In [1]: import numpy as np

In [2]: np.set_printoptions(suppress=True, linewidth=120)

In [3]: out = np.array([[-1, 0, 0], [-1, 0, 0], [0, 0, 0], [1, 2, -1], [0, 2, 1]])

In [4]: Z = np.array([[5, 3, 1, 1, 3], [3, 4, 2, 3, 0], [2, 1, 4, 2, 1]])

In [5]: rng = np.random.default_rng(93509)

In [6]: arr = out @ Z + 0.3 * rng.normal(size=(5, 5))

In [7]: arr.round(4)
Out[7]: 
array([[-5.0253, -3.2306, -1.3403, -0.4985, -3.0402],
       [-4.8884, -2.4582, -1.1004, -1.4209, -3.0288],
       [ 0.4238, -0.0095,  0.2627, -0.5943, -0.0706],
       [ 8.8809,  9.9399,  0.9781,  5.033 ,  1.9399],
       [ 8.4251,  9.0764,  8.3259,  7.8641,  1.4071]])

In [8]: u = np.array([0, 7, 2, 4, 6])

In [9]: out = arr + np.outer(u, np.eye(5)[3])

In [10]: np.linalg.matrix_rank(np.linalg.inv(out) - np.linalg.inv(arr), tol=1e-8)
Out[10]: np.int64(1)

In [11]: O, Rm = np.linalg.qr(arr)

In [12]: O.shape, Rm.shape
Out[12]: ((5, 5), (5, 5))

In [13]: round(abs(Rm[0, 0]), 4), np.round(np.linalg.norm(arr[:, 0]), 4)
Out[13]: (np.float64(14.1132), np.float64(14.1132))

In [14]: out = arr / np.linalg.norm(arr, axis=1, keepdims=True)

In [15]: C2 = out @ out.T

In [16]: C2.round(4)
Out[16]: 
array([[ 1.    ,  0.9843, -0.3633, -0.8752, -0.7845],
       [ 0.9843,  1.    , -0.2523, -0.8738, -0.7998],
       [-0.3633, -0.2523,  1.    ,  0.071 ,  0.0681],
       [-0.8752, -0.8738,  0.071 ,  1.    ,  0.8833],
       [-0.7845, -0.7998,  0.0681,  0.8833,  1.    ]])

In [17]: C2[0].round(4)
Out[17]: array([ 1.    ,  0.9843, -0.3633, -0.8752, -0.7845])

In [18]: round(np.degrees(np.arccos(np.clip(C2[0, 4], -1, 1))), 4)
Out[18]: np.float64(141.6775)

In [19]: np.round(np.linalg.norm(out, axis=1), 4)
Out[19]: array([1., 1., 1., 1., 1.])

In [20]: w1 = np.array([[-1, -1, -5, -5, -1, 2],
    ...:     [-1, 3, 5, -1, 1, 1],
    ...:     [-4, 3, -4, 0, -3, 5],
    ...:     [1, -1, -3, 5, 3, 0],
    ...:     [1, 2, 3, 4, 1, 4]])

In [21]: beta = np.array([5, 0, 0, 4, 4, 2])

In [22]: act = np.maximum(arr @ w1 + beta, 0)

In [23]: np.linalg.matrix_rank(act)
Out[23]: np.int64(5)

In [24]: Z = np.array([[2, 0, 5], [4, 1, 5], [5, 1, 4], [0, 2, 0], [3, 0, 4], [2, 1, 0]])

In [25]: (act @ Z).round(6).argmax(axis=1)
Out[25]: array([2, 2, 2, 0, 0])

In [26]: u, r1 = arr[2], arr[3]

In [27]: round(float(u @ r1), 4)
Out[27]: 0.7975

In [28]: round(u @ u, 4)
Out[28]: np.float64(0.607)

In [29]: p = (u @ r1) / (u @ u) * u

In [30]: (r1 - p) @ u
Out[30]: np.float64(0.0)

In [31]: np.linalg.matrix_rank(np.outer(u, r1))
Out[31]: np.int64(1)

In [32]: J = np.loadtxt("test0.csv", delimiter=",")

In [33]: J
Out[33]: 
array([[ 2.1409, -0.0247,  0.0096, -5.0483, -7.1914,  5.0568],
       [ 1.9459,  0.0769, -0.1288, -5.0463, -7.0158,  5.1013],
       [ 1.9721, -0.1508,  0.0272, -4.887 , -7.0734,  5.0201],
       [ 2.0644, -0.0232, -0.0301, -4.7844, -7.0295,  5.085 ],
       [ 1.9391,  0.0734, -0.286 , -5.1773, -6.9805,  4.8924],
       [ 2.1152,  0.0473,  0.0501, -5.1715, -6.9802,  5.0343],
       [ 2.0891, -0.0074,  0.1014, -5.01  , -6.952 ,  4.7848],
       [ 1.8607,  0.0765, -0.1048, -5.0553, -7.1576,  4.9775],
       [ 2.0682, -0.0087,  0.1231, -5.0214, -6.9782,  4.8274],
       [ 2.0371,  0.1639,  0.1263, -4.9644, -7.0377,  4.9726],
       [ 6.8563, -6.0718, -2.9408,  4.9942,  2.9098,  8.0181],
       [ 7.0893, -6.0165, -3.093 ,  4.9512,  3.1513,  8.096 ],
       [ 7.1054, -6.0224, -3.0309,  4.8005,  3.0455,  7.9602],
       [ 7.0655, -6.0242, -2.9975,  4.9015,  3.0543,  7.8435],
       [ 6.9646, -6.0519, -2.9702,  4.7464,  3.0341,  8.0484],
       [ 6.9616, -6.1589, -3.1084,  4.9403,  2.9951,  8.2335],
       [ 7.0576, -5.9928, -2.9676,  4.9813,  2.9517,  8.0867],
       [ 7.1168, -5.8798, -3.0009,  5.0762,  3.0779,  7.987 ],
       [ 6.9127, -5.9687, -2.9848,  5.0577,  3.0726,  8.0498],
       [ 7.0525, -5.8999, -2.9603,  5.0954,  3.1296,  8.1208],
       [-9.0798, -3.8447,  6.9896, -7.9326, -3.8718, -0.8949],
       [-8.7546, -3.9707,  7.1916, -8.1046, -3.809 , -0.8742],
       [-9.1662, -3.9179,  6.9496, -7.9637, -4.083 , -0.9039],
       [-8.9051, -4.0754,  7.0294, -7.8633, -3.8925, -1.1384],
       [-8.9671, -4.0411,  6.8099, -8.0137, -4.0414, -0.8711],
       [-8.9232, -4.0182,  6.9942, -7.9801, -4.109 , -1.0226],
       [-9.145 , -3.9972,  6.9476, -8.1052, -4.0748, -0.9883],
       [-9.0247, -3.8756,  6.9499, -7.9127, -3.9233, -0.9579],
       [-8.9742, -4.0063,  7.0286, -7.9469, -3.7369, -0.9974],
       [-8.965 , -3.8766,  6.9413, -8.148 , -3.9594, -0.9508]])

In [34]: idx = J[:, 1] > np.median(J[:, 1])

In [35]: u = J[idx].mean(axis=0) - J[~idx].mean(axis=0)

In [36]: ((J - J.mean(axis=0)) @ u > 0).astype(int)
Out[36]: array([1, 1, 1, 1, 1, 1, 1, 1, 1, 1, 0, 0, 0, 0, 0, 0, 0, 0, 0, 0, 1, 1, 1, 1, 1, 1, 1, 1, 1, 1])

In [37]: F = np.load("mat.npy")

In [38]: F.round(4)
Out[38]: 
array([[ 0.4957, -0.3791, -0.2333,  0.1458, -0.175 ],
       [-0.3791,  0.2899,  0.1784, -0.1115,  0.1338],
       [-0.2333,  0.1784,  0.1098, -0.0686,  0.0823],
       [ 0.1458, -0.1115, -0.0686,  0.0429, -0.0515],
       [-0.175 ,  0.1338,  0.0823, -0.0515,  0.0617]])

In [39]: x0 = np.array([-1, 3, -2, 1, -3])

In [40]: np.round(np.einsum("ij,j->i", F, x0), 4)
Out[40]: array([-0.4957,  0.3791,  0.2333, -0.1458,  0.175 ])

In [41]: np.round(F @ np.eye(5)[0], 4)
Out[41]: array([ 0.4957, -0.3791, -0.2333,  0.1458, -0.175 ])

In [42]: np.round(F @ np.ones(5), 4)
Out[42]: array([-0.1458,  0.1115,  0.0686, -0.0429,  0.0515])

In [43]: (F @ x0).argmax()
Out[43]: np.int64(1)

In [44]: np.linalg.norm(F @ x0) <= np.linalg.norm(F, 2) * np.linalg.norm(x0) + 1e-9
Out[44]: np.True_

In [45]: np.round(F @ x0, 4)
Out[45]: array([-0.4957,  0.3791,  0.2333, -0.1458,  0.175 ])

In [46]: left, s, VT = np.linalg.svd(F)

In [47]: s.round(4) + 0
Out[47]: array([1., 0., 0., 0., 0.])

In [48]: out = left[:, :1] @ np.diag(s[:1]) @ VT[:1]

In [49]: out.round(4)
Out[49]: 
array([[ 0.4957, -0.3791, -0.2333,  0.1458, -0.175 ],
       [-0.3791,  0.2899,  0.1784, -0.1115,  0.1338],
       [-0.2333,  0.1784,  0.1098, -0.0686,  0.0823],
       [ 0.1458, -0.1115, -0.0686,  0.0429, -0.0515],
       [-0.175 ,  0.1338,  0.0823, -0.0515,  0.0617]])

In [50]: np.round(np.linalg.norm(F - out, 2), 4), np.round(s[1], 4)
Out[50]: (np.float64(0.0), np.float64(0.0))

In [51]: np.linalg.matrix_rank(F, rtol=0.05)
Out[51]: np.int64(1)

In [52]: np.linalg.matrix_rank(out)
Out[52]: np.int64(1)

In [53]: vals, evecs = np.linalg.eigh(F)

In [54]: np.round(np.linalg.eigvalsh(F + 2 * np.eye(5)), 4)
Out[54]: array([2., 2., 2., 2., 3.])

In [55]: np.round(np.linalg.svd(F, compute_uv=False), 4) + 0
Out[55]: array([1., 0., 0., 0., 0.])

In [56]: vals.round(4) + 0
Out[56]: array([0., 0., 0., 0., 1.])

In [57]: (vals > 1e-8).sum(), (vals < -1e-8).sum()
Out[57]: (np.int64(1), np.int64(0))

In [58]: np.abs(evecs[:, -1]).round(6).argmax()
Out[58]: np.int64(0)

In [59]: np.round(np.linalg.eigvalsh(F @ F), 4) + 0
Out[59]: array([0., 0., 0., 0., 1.])

In [60]: np.round(np.abs(evecs[:, -1]), 4)
Out[60]: array([0.7041, 0.5384, 0.3313, 0.2071, 0.2485])

In [61]: np.round(evecs.T @ evecs, 4) + 0
Out[61]: 
array([[1., 0., 0., 0., 0.],
       [0., 1., 0., 0., 0.],
       [0., 0., 1., 0., 0.],
       [0., 0., 0., 1., 0.],
       [0., 0., 0., 0., 1.]])

In [62]: np.linalg.matrix_rank(F)
Out[62]: np.int64(1)

In [63]: np.round(F.sum(axis=1), 4)
Out[63]: array([-0.1458,  0.1115,  0.0686, -0.0429,  0.0515])

In [64]: vals, evecs = np.linalg.eigh(F)

In [65]: x0 = np.array([-1, -2, 2, 1, -1])

In [66]: np.round(evecs * np.abs(vals) @ evecs.T, 4)
Out[66]: 
array([[ 0.4957, -0.3791, -0.2333,  0.1458, -0.175 ],
       [-0.3791,  0.2899,  0.1784, -0.1115,  0.1338],
       [-0.2333,  0.1784,  0.1098, -0.0686,  0.0823],
       [ 0.1458, -0.1115, -0.0686,  0.0429, -0.0515],
       [-0.175 ,  0.1338,  0.0823, -0.0515,  0.0617]])

In [67]: round(np.abs(F).sum(axis=1).max(), 4), np.round(np.abs(vals).max(), 4)
Out[67]: (np.float64(1.4288), np.float64(1.0))

In [68]: E = np.array([[0.1, 0.0, 0.2, 0.0],
    ...:     [0.6, -1.0, 2.0, -0.1],
    ...:     [-1.2, 1.1, 2.7, 1.9],
    ...:     [0.9, -0.3, -1.7, -1.6],
    ...:     [-0.5, 0.2, -1.1, 0.7],
    ...:     [-1.1, 1.1, -0.8, 2.9],
    ...:     [0.7, 0.4, 0.0, 0.4]])

In [69]: E[:, 3] *= 5

In [70]: E
Out[70]: 
array([[ 0.1,  0. ,  0.2,  0. ],
       [ 0.6, -1. ,  2. , -0.5],
       [-1.2,  1.1,  2.7,  9.5],
       [ 0.9, -0.3, -1.7, -8. ],
       [-0.5,  0.2, -1.1,  3.5],
       [-1.1,  1.1, -0.8, 14.5],
       [ 0.7,  0.4,  0. ,  2. ]])

In [71]: theta = np.radians(180)

In [72]: Rm = np.eye(4)

In [73]: Rm[0, 0] = Rm[3, 3] = np.cos(theta)

In [74]: Rm[0, 3], Rm[3, 0] = -np.sin(theta), np.sin(theta)

In [75]: Rm.round(4) + 0
Out[75]: 
array([[-1.,  0.,  0.,  0.],
       [ 0.,  1.,  0.,  0.],
       [ 0.,  0.,  1.,  0.],
       [ 0.,  0.,  0., -1.]])

In [76]: out = E @ Rm.T

In [77]: out.round(4) + 0
Out[77]: 
array([[ -0.1,   0. ,   0.2,   0. ],
       [ -0.6,  -1. ,   2. ,   0.5],
       [  1.2,   1.1,   2.7,  -9.5],
       [ -0.9,  -0.3,  -1.7,   8. ],
       [  0.5,   0.2,  -1.1,  -3.5],
       [  1.1,   1.1,  -0.8, -14.5],
       [ -0.7,   0.4,   0. ,  -2. ]])

In [78]: np.round(np.linalg.svd(E, compute_uv=False), 4), np.round(np.linalg.svd(out, compute_uv=False), 4)
Out[78]: 
(array([19.702 ,  3.8501,  1.2492,  0.8919]),
 array([19.702 ,  3.8501,  1.2492,  0.8919]))

In [79]: np.round(np.abs(out - E).max(axis=0), 4)
Out[79]: array([ 2.4,  0. ,  0. , 29. ])

In [80]: round(float(np.linalg.det(Rm)), 4), np.trace(Rm)
Out[80]: (1.0, np.float64(0.0))

In [81]: out = np.c_[E[:, :3] @ np.array([[-2, 0, 2], [-1, 3, 1], [0, 0, -3]]), np.array([1, 1, 0, 0, 3, 0, 0])]

In [82]: out.round(4)
Out[82]: 
array([[-0.2,  0. , -0.4,  1. ],
       [-0.2, -3. , -5.8,  1. ],
       [ 1.3,  3.3, -9.4,  0. ],
       [-1.5, -0.9,  6.6,  0. ],
       [ 0.8,  0.6,  2.5,  3. ],
       [ 1.1,  3.3,  1.3,  0. ],
       [-1.8,  1.2,  1.8,  0. ]])

In [83]: np.round(np.linalg.norm(out - E @ np.linalg.lstsq(E, out)[0], axis=0), 4) + 0
Out[83]: array([0.   , 0.   , 0.   , 2.944])

In [84]: np.round(np.linalg.norm(np.linalg.qr(E)[0].T @ out, axis=0) ** 2 / ((out ** 2).sum(axis=0) + 1e-12), 4)
Out[84]: array([1.    , 1.    , 1.    , 0.2121])

In [85]: np.linalg.matrix_rank(np.c_[E, out])
Out[85]: np.int64(5)
